In [1]: import numpy as np

In [2]: np.set_printoptions(suppress=True, linewidth=100)

In [3]: def rnd(a):
   ...:     return np.round(a, 1) + 0
   ...: 

In [4]: A = np.loadtxt("sample9.csv", delimiter=",")

In [5]: print(A)
[[  5.   1.  -8.  -8.]
 [  0.   2.  18.  20.]
 [  0.   1. -23. -28.]
 [  0.  -1.  18.  23.]]

In [6]: x = np.array([3, 3, 1, 2])

In [7]: target = A @ x

In [8]: c, lr = np.zeros(4), 1 / np.linalg.norm(A, 2) ** 2

In [9]: for i in range(3):
   ...:     c -= lr * A.T @ (A @ c - target)
   ...:     if i % 1 == 0: print(i, round(np.linalg.norm(A @ c - target), 1))
   ...: 
0 19.3
1 19.1
2 18.9

In [10]: print(rnd(c))
[0.  0.  1.3 1.6]

In [11]: print((A + A.T) / 2)
[[  5.    0.5  -4.   -4. ]
 [  0.5   2.    9.5   9.5]
 [ -4.    9.5 -23.   -5. ]
 [ -4.    9.5  -5.   23. ]]

In [12]: print(np.allclose(A @ A.T, A.T @ A))
False

In [13]: print(np.allclose(A, A.T))
False

In [14]: print(A @ A)
[[ 25.   7.  18.  20.]
 [  0.   2. -18.  -4.]
 [  0.   7.  43.  20.]
 [  0.  -7. -18.   5.]]

In [15]: print(rnd(np.abs(np.linalg.eigvals(A)).max()))
5.0

In [16]: print((A - A.T) / 2)
[[  0.    0.5  -4.   -4. ]
 [ -0.5   0.    8.5  10.5]
 [  4.   -8.5   0.  -23. ]
 [  4.  -10.5  23.    0. ]]

In [17]: print(rnd(np.linalg.matrix_power(A, 3)))
[[ 125.   37. -128. -104.]
 [   0.  -10.  378.  452.]
 [   0.   37. -503. -604.]
 [   0.  -37.  378.  479.]]

In [18]: print(np.trace(A))
7.0

In [19]: print(rnd(np.linalg.det(A)))
-300.0

In [20]: print(rnd(np.sort(np.abs(np.linalg.eigvals(A)))))
[3. 4. 5. 5.]

In [21]: O, evecs = np.linalg.qr(A[:, :3])[0], np.linalg.qr(A[:, 3:])[0]

In [22]: sig = np.linalg.svd(O.T @ evecs, compute_uv=False)

In [23]: print(rnd(sig))
[1.]

In [24]: print(np.linalg.cond(A) > 100)
True

In [25]: print(round(np.log10(np.linalg.cond(A))))
2

In [26]: print(rnd(np.linalg.norm(A, 2) / np.linalg.norm(A)))
1.0

In [27]: print([round(float(x), 1) for x in np.linalg.svd(A, compute_uv=False)[:3]])
[54.9, 5.1, 2.8]

In [28]: feats = np.load("w.npy")

In [29]: print(feats)
[[ 3  2 12  3]
 [ 0  1  0  3]
 [ 1  0  4  3]
 [ 1  1  4  0]]

In [30]: Uu, sig, VT = np.linalg.svd(feats, full_matrices=False)

In [31]: print(rnd(sig))
[14.3  3.6  1.2  0. ]

In [32]: print(rnd(np.abs(VT[0])))
[0.2 0.1 0.9 0.3]

In [33]: print((sig > 1e-8).sum())
3

In [34]: print(Uu.shape, sig.shape, VT.shape)
(4, 4) (4,) (4, 4)

In [35]: print(rnd(np.cumsum(sig ** 2) / np.sum(sig ** 2)))
[0.9 1.  1.  1. ]
